>>> import numpy as np
>>> np.set_printoptions(precision=2, suppress=True, linewidth=160, floatmode="fixed")
>>> F = np.load("run9.npy")
>>> F
array([[-32.26,  28.50,  11.28, -17.66,  -4.43,   2.37,   2.05, -10.82,   4.62,  -0.85,  15.20, -24.13, -42.66,   0.93],
       [ 17.01, -20.29, -13.75,  14.94,  -1.82,   1.28, -11.69,  25.04,  -7.97,  25.44,   1.65,  13.08,  13.34,  11.22],
       [  3.21,   5.76,  10.23,   1.23,   0.13, -10.37,  10.57,  -8.02,   5.75,  -4.60,  -6.55,   4.52, -14.51, -10.20],
       [ 24.56, -15.08,  -0.43,  15.28,   6.16, -18.90,   2.50,  20.87,  -3.85,  17.58,  -7.21,  12.78,  -2.54,   5.10],
       [-10.78,   9.48,   3.55,  -8.27,   7.09,  -5.55,   1.27,   3.79,  -2.82,  -1.85,   7.45, -18.46, -14.12,   9.51],
       [ 13.17,  -5.85,   3.21,   9.75,  -2.74,  -7.75,   5.64,   1.24,   3.30,   7.13,  -8.81,  16.39,  -2.50,  -8.54],
       [ 20.66, -21.56, -12.29,   9.01,  10.51,   0.95,  -4.26,  11.14,  -7.63,  -6.44,  -8.00,   6.91,  42.52,   8.37],
       [-13.19,  13.96,   7.33,  -5.35,  -8.73,   1.32,   2.27, -10.12,   6.12,   3.63,   4.56,  -1.42, -26.04,  -8.28],
       [  5.31, -12.87, -13.21,   0.24,  12.62,   2.52,  -9.95,  19.48, -12.28,   0.27,   5.15, -12.84,  26.62,  22.32],
       [  5.60,  -9.91,  -8.27,  -1.56,  16.66,   0.13,  -2.31,   7.86,  -8.47, -16.36,  -1.22, -13.64,  33.47,  15.01],
       [-20.96,  18.93,   8.13,  -8.69, -10.86,   1.39,  -1.05,  -3.92,   3.84,  14.23,  12.08,  -8.48, -42.63,  -1.88],
       [ -2.49,  -7.58, -11.93,  -0.04,   2.18,   7.78, -13.17,  16.83,  -9.74,  10.57,  10.66,  -9.05,  11.05,  17.72],
       [ -5.91,   4.44,   1.07,  -2.90,  -9.86,  11.12,   2.37, -20.84,   7.36, -11.48,  -5.37,   9.73,   7.48, -16.08],
       [ 19.49,  -4.00,  10.05,  11.12,   5.50, -21.61,  12.89,   4.89,   4.20,   5.66, -11.48,  13.29, -13.05,  -6.76],
       [  9.81,   1.22,  10.06,   3.82,   6.46, -19.04,  11.31,   1.15,   3.47,  -0.62,  -7.93,   3.01, -14.08,  -5.12],
       [-19.36,   5.70,  -8.45,  -6.53, -13.88,  21.55, -14.34,   0.50,  -1.80,  11.89,  15.28,  -5.50,  -5.64,   4.54]])
>>> round(float(np.linalg.norm(F, 2) / np.linalg.norm(F)), 2)
0.74
>>> np.linalg.matrix_rank(F, rtol=0.1)
np.int64(4)
>>> [round(float(x), 2) for x in np.linalg.svd(F, compute_uv=False)[:3]]
[136.98, 90.41, 68.02]
>>> M = np.load("x.npy")
>>> M
array([[ 0.88, -0.24,  0.32, -0.64, -0.48,  0.24,  0.16, -0.48, -0.16, -0.56, -1.36,  0.00],
       [ 0.55, -0.15,  0.20, -0.40, -0.30,  0.15,  0.10, -0.30, -0.10, -0.35, -0.85,  0.00],
       [-0.44,  0.12, -0.16,  0.32,  0.24, -0.12, -0.08,  0.24,  0.08,  0.28,  0.68,  0.00],
       [ 0.22, -0.06,  0.08, -0.16, -0.12,  0.06,  0.04, -0.12, -0.04, -0.14, -0.34,  0.00],
       [ 0.33, -0.09,  0.12, -0.24, -0.18,  0.09,  0.06, -0.18, -0.06, -0.21, -0.51,  0.00],
       [-2.20,  0.60, -0.80,  1.60,  1.20, -0.60, -0.40,  1.20,  0.40,  1.40,  3.40,  0.00],
       [ 2.20, -0.60,  0.80, -1.60, -1.20,  0.60,  0.40, -1.20, -0.40, -1.40, -3.40,  0.00],
       [-0.88,  0.24, -0.32,  0.64,  0.48, -0.24, -0.16,  0.48,  0.16,  0.56,  1.36,  0.00],
       [ 0.00,  0.00,  0.00,  0.00,  0.00,  0.00,  0.00,  0.00,  0.00,  0.00,  0.00,  0.00],
       [-0.22,  0.06, -0.08,  0.16,  0.12, -0.06, -0.04,  0.12,  0.04,  0.14,  0.34,  0.00]])
>>> left, sigma, VT = np.linalg.svd(M)
>>> sigma.round(2) + 0
array([7.93, 0.00, 0.00, 0.00, 0.00, 0.00, 0.00, 0.00, 0.00, 0.00])
>>> np.argmax(sigma[:-1] / (sigma[1:] + 1e-6)) + 1
np.int64(1)
>>> other = left[:, :1] @ np.diag(sigma[:1]) @ VT[:1]
>>> round(float(np.linalg.norm(M - other, 2)), 2), round(sigma[1], 2)
(0.0, np.float64(0.0))
>>> np.linalg.matrix_rank(other)
np.int64(1)
>>> rng = np.random.default_rng(548369)
>>> other = M + rng.integers(-2, 3, (10, 1)) @ rng.integers(-2, 3, (1, 12))
>>> other
array([[ 2.88,  1.76,  2.32, -0.64, -0.48, -0.76,  0.16,  0.52, -1.16, -2.56, -2.36,  2.00],
       [-1.45, -2.15, -1.80, -0.40, -0.30,  1.15,  0.10, -1.30,  0.90,  1.65,  0.15, -2.00],
       [-2.44, -1.88, -2.16,  0.32,  0.24,  0.88, -0.08, -0.76,  1.08,  2.28,  1.68, -2.00],
       [ 4.22,  3.94,  4.08, -0.16, -0.12, -1.94,  0.04,  1.88, -2.04, -4.14, -2.34,  4.00],
       [-3.67, -4.09, -3.88, -0.24, -0.18,  2.09,  0.06, -2.18,  1.94,  3.79,  1.49, -4.00],
       [-6.20, -3.40, -4.80,  1.60,  1.20,  1.40, -0.40, -0.80,  2.40,  5.40,  5.40, -4.00],
       [-1.80, -4.60, -3.20, -1.60, -1.20,  2.60,  0.40, -3.20,  1.60,  2.60, -1.40, -4.00],
       [-0.88,  0.24, -0.32,  0.64,  0.48, -0.24, -0.16,  0.48,  0.16,  0.56,  1.36,  0.00],
       [-4.00, -4.00, -4.00,  0.00,  0.00,  2.00,  0.00, -2.00,  2.00,  4.00,  2.00, -4.00],
       [-0.22,  0.06, -0.08,  0.16,  0.12, -0.06, -0.04,  0.12,  0.04,  0.14,  0.34,  0.00]])
>>> np.linalg.matrix_rank(other - M, tol=1e-8)
np.int64(1)
>>> def softmax(z):
...     e = np.exp(z - z.max(axis=-1, keepdims=True))
...     return e / e.sum(axis=-1, keepdims=True)
... 
>>> np.round(softmax(other[3]), 2) + 0
array([0.28, 0.21, 0.24, 0.00, 0.00, 0.00, 0.00, 0.03, 0.00, 0.00, 0.00, 0.22])
>>> np.round(softmax(10 * other[3]), 2) + 0
array([0.71, 0.04, 0.17, 0.00, 0.00, 0.00, 0.00, 0.00, 0.00, 0.00, 0.00, 0.08])
>>> softmax(other).sum(axis=1)
array([1.00, 1.00, 1.00, 1.00, 1.00, 1.00, 1.00, 1.00, 1.00, 1.00])
>>> scores = other @ other.T / np.sqrt(12)
>>> softmax(scores).round(6).argmax(axis=1)
array([3, 5, 5, 3, 5, 5, 6, 5, 5, 5])
>>> softmax(scores)[3] @ other
array([ 4.22,  3.94,  4.08, -0.16, -0.12, -1.94,  0.04,  1.88, -2.04, -4.14, -2.34,  4.00])
>>> np.round(softmax(scores + np.triu(np.full(scores.shape, -np.inf), 1)), 2) + 0
array([[1.00, 0.00, 0.00, 0.00, 0.00, 0.00, 0.00, 0.00, 0.00, 0.00],
       [0.00, 1.00, 0.00, 0.00, 0.00, 0.00, 0.00, 0.00, 0.00, 0.00],
       [0.00, 0.13, 0.87, 0.00, 0.00, 0.00, 0.00, 0.00, 0.00, 0.00],
       [0.00, 0.00, 0.00, 1.00, 0.00, 0.00, 0.00, 0.00, 0.00, 0.00],
       [0.00, 0.00, 0.00, 0.00, 1.00, 0.00, 0.00, 0.00, 0.00, 0.00],
       [0.00, 0.00, 0.00, 0.00, 0.00, 1.00, 0.00, 0.00, 0.00, 0.00],
       [0.00, 0.00, 0.00, 0.00, 0.17, 0.02, 0.81, 0.00, 0.00, 0.00],
       [0.00, 0.01, 0.03, 0.00, 0.03, 0.91, 0.00, 0.02, 0.00, 0.00],
       [0.00, 0.00, 0.00, 0.00, 0.00, 0.99, 0.00, 0.00, 0.00, 0.00],
       [0.04, 0.08, 0.11, 0.04, 0.11, 0.26, 0.06, 0.10, 0.13, 0.08]])
>>> W1 = np.array([[0, 6],
...     [5, 6],
...     [-9, 2],
...     [0, -5],
...     [7, -6],
...     [2, -9],
...     [-4, 4],
...     [3, 9],
...     [3, -7],
...     [-2, -1],
...     [-1, -5],
...     [7, -8]])
>>> coef = np.array([1, 2])
>>> act = np.maximum(M @ W1 + coef, 0)
>>> np.linalg.matrix_rank(act)
np.int64(2)
>>> (act > 0).astype(int)
array([[0, 1],
       [0, 1],
       [1, 0],
       [0, 1],
       [0, 1],
       [1, 0],
       [0, 1],
       [1, 0],
       [1, 1],
       [1, 0]])
>>> (act > 0).mean(axis=0)
array([0.50, 0.60])
>>> act
array([[ 0.00, 15.20],
       [ 0.00, 10.25],
       [ 4.52,  0.00],
       [ 0.00,  5.30],
       [ 0.00,  6.95],
       [18.60,  0.00],
       [ 0.00, 35.00],
       [ 8.04,  0.00],
       [ 1.00,  2.00],
       [ 2.76,  0.00]])
>>> cent = np.array([[5, 1], [3, 0]])
>>> (act @ cent).round(6).argmax(axis=1)
array([0, 0, 0, 0, 0, 0, 0, 0, 0, 0])
>>> act @ cent
array([[ 45.60,   0.00],
       [ 30.75,   0.00],
       [ 22.60,   4.52],
       [ 15.90,   0.00],
       [ 20.85,   0.00],
       [ 93.00,  18.60],
       [105.00,   0.00],
       [ 40.20,   8.04],
       [ 11.00,   1.00],
       [ 13.80,   2.76]])
>>> X = np.load("test6.npy")
>>> X
array([[ 5.02, -7.00,  6.00,  4.00, -9.00,  2.00,  7.00, -2.00,  6.00, -2.00, -4.00,  5.00],
       [ 5.00, -6.98,  9.00,  7.00, -7.00,  9.00, -6.00,  8.00,  3.00, -5.00,  7.00,  7.00],
       [-1.00,  4.00,  3.02, -3.00, -4.00,  7.00,  3.00, -3.00, -9.00,  1.00,  4.00,  9.00],
       [-7.00,  6.00,  6.00,  8.02, -5.00,  7.00,  6.00, -8.00,  0.00,  3.00,  0.00,  0.00],
       [ 5.00,  7.00, -9.00, -2.00,  4.02,  6.00, -3.00,  9.00, -8.00,  3.00, -1.00,  3.00],
       [-7.00,  9.00,  6.00, -4.00, -3.00,  0.02,  4.00,  1.00,  7.00,  0.00,  6.00,  0.00],
       [-4.00, -7.00,  8.00,  1.00,  6.00, -5.00, -0.98, -2.00,  3.00,  0.00,  4.00,  6.00],
       [-8.00,  6.00,  5.00,  3.00, -8.00,  4.00,  6.00,  0.02,  0.00, -2.00,  2.00, -2.00],
       [ 0.00,  2.00, -3.00,  8.00, -8.00,  0.00, -8.00,  0.00, -1.98,  3.00,  7.00, -8.00],
       [ 5.00, -9.00,  6.00,  8.00, -5.00,  5.00, -3.00, -2.00,  0.00, -8.98, -3.00,  5.00],
       [ 9.00, -9.00,  4.00,  7.00, -4.00,  6.00,  0.00,  6.00,  5.00, -9.00,  6.02,  9.00],
       [ 5.00, -7.00,  6.00,  4.00, -9.00,  2.00,  7.00, -2.00,  6.00, -2.00, -4.00,  5.02]])
>>> np.linalg.cond(X) > 100
np.True_
>>> np.linalg.matrix_rank(X, rtol=0.1)
np.int64(10)
>>> left, sigma, VT = np.linalg.svd(X)
>>> np.argmax(sigma[:-1] / (sigma[1:] + 1e-6)) + 1
np.int64(11)
>>> sigma
array([41.73, 29.27, 24.49, 19.97, 18.76, 14.74,  9.04,  7.79,  5.87,  4.66,  2.39,  0.01])
>>> other = left[:, :11] @ np.diag(sigma[:11]) @ VT[:11]
>>> round(float(np.linalg.norm(X - other) / np.linalg.norm(X)), 2)
0.0
>>> np.linalg.matrix_rank(other)
np.int64(11)
>>> np.round(np.linalg.norm(X - other, 2), 2), round(float(sigma[11]), 2)
(np.float64(0.01), 0.01)
>>> np.linalg.matrix_rank(X, rtol=0.05)
np.int64(11)
>>> np.round(softmax(X[7]), 2) + 0
array([0.00, 0.39, 0.14, 0.02, 0.00, 0.05, 0.39, 0.00, 0.00, 0.00, 0.01, 0.00])
>>> softmax(X).sum(axis=1)
array([1.00, 1.00, 1.00, 1.00, 1.00, 1.00, 1.00, 1.00, 1.00, 1.00, 1.00, 1.00])
>>> np.round(softmax(10 * X[7]), 2) + 0
array([0.00, 0.50, 0.00, 0.00, 0.00, 0.00, 0.50, 0.00, 0.00, 0.00, 0.00, 0.00])
>>> scores = X @ X.T / np.sqrt(12)
>>> np.round(softmax(scores + np.triu(np.full(scores.shape, -np.inf), 1)), 2) + 0
array([[1.00, 0.00, 0.00, 0.00, 0.00, 0.00, 0.00, 0.00, 0.00, 0.00, 0.00, 0.00],
       [0.00, 1.00, 0.00, 0.00, 0.00, 0.00, 0.00, 0.00, 0.00, 0.00, 0.00, 0.00],
       [0.00, 0.00, 1.00, 0.00, 0.00, 0.00, 0.00, 0.00, 0.00, 0.00, 0.00, 0.00],
       [0.00, 0.00, 0.00, 1.00, 0.00, 0.00, 0.00, 0.00, 0.00, 0.00, 0.00, 0.00],
       [0.00, 0.00, 0.00, 0.00, 1.00, 0.00, 0.00, 0.00, 0.00, 0.00, 0.00, 0.00],
       [0.00, 0.00, 0.00, 0.00, 0.00, 1.00, 0.00, 0.00, 0.00, 0.00, 0.00, 0.00],
       [0.00, 0.00, 0.00, 0.00, 0.00, 0.00, 1.00, 0.00, 0.00, 0.00, 0.00, 0.00],
       [0.00, 0.00, 0.00, 0.01, 0.00, 0.00, 0.00, 0.99, 0.00, 0.00, 0.00, 0.00],
       [0.00, 0.00, 0.00, 0.00, 0.00, 0.00, 0.00, 0.00, 1.00, 0.00, 0.00, 0.00],
       [0.00, 0.00, 0.00, 0.00, 0.00, 0.00, 0.00, 0.00, 0.00, 1.00, 0.00, 0.00],
       [0.00, 0.00, 0.00, 0.00, 0.00, 0.00, 0.00, 0.00, 0.00, 0.00, 1.00, 0.00],
       [0.50, 0.00, 0.00, 0.00, 0.00, 0.00, 0.00, 0.00, 0.00, 0.00, 0.00, 0.50]])
>>> np.round(softmax(scores)[7] @ X, 2) + 0
array([-7.99,  6.00,  5.01,  3.03, -7.98,  4.02,  6.00, -0.02,  0.00, -1.97,  1.99, -1.99])
>>> other = X + rng.integers(-2, 3, (12, 11)) @ rng.integers(-2, 3, (11, 12))
>>> other
array([[  0.02,   3.00,   2.00, -12.00, -19.00,   1.00,   6.00,   3.00,  10.00,  -4.00,   0.00,   9.00],
       [  2.00,  -5.98,   4.00,  11.00, -15.00,  13.00,  -3.00,   6.00,  -3.00, -16.00,  21.00,  11.00],
       [  4.00,   2.00,   6.02,  -6.00,   1.00,   0.00,  -7.00,   4.00, -10.00,  13.00,  -2.00,   3.00],
       [-11.00,   6.00,  12.00,  12.02,  -2.00,  -2.00,  -2.00,  -3.00,   3.00,  12.00,  -3.00,  -6.00],
       [ 13.00,  17.00, -23.00,   1.00,   7.02,  14.00,   3.00,   4.00, -10.00,  -7.00,   3.00,   2.00],
       [-17.00,  14.00,   7.00,  -1.00,  -3.00,   7.02,   1.00,   5.00,   1.00,  -6.00,  17.00,   7.00],
       [-11.00,  -7.00,  15.00,  -4.00,   0.00,   1.00,   4.02,   3.00,  16.00,  -5.00,   3.00,  14.00],
       [ -7.00,   8.00,  -4.00,   8.00,  -5.00,  11.00,   2.00,   8.02,   3.00, -12.00,   2.00,   3.00],
       [-12.00,  -1.00,   3.00,   5.00,  -5.00,   5.00,  -5.00, -11.00,  -1.98,   0.00,   8.00,   0.00],
       [  8.00, -11.00,   9.00,   6.00, -12.00,   3.00,   2.00,  -9.00,   6.00, -10.98,   1.00,   7.00],
       [ 10.00, -16.00,   2.00,  11.00,  -4.00,   8.00,   3.00,   2.00,  -3.00, -16.00,   6.02,  16.00],
       [ 14.00,  -9.00,   2.00,  17.00,  -8.00,  -5.00,   5.00,  -8.00,   6.00,  -1.00,   1.00,  -4.98]])
>>> np.linalg.matrix_rank(other - X, tol=1e-8)
np.int64(11)
>>> np.round(np.linalg.svd(other - X, compute_uv=False), 2) + 0
array([43.99, 35.38, 26.15, 22.77, 19.68, 16.67, 13.04,  7.34,  5.37,  2.98,  0.50,  0.00])
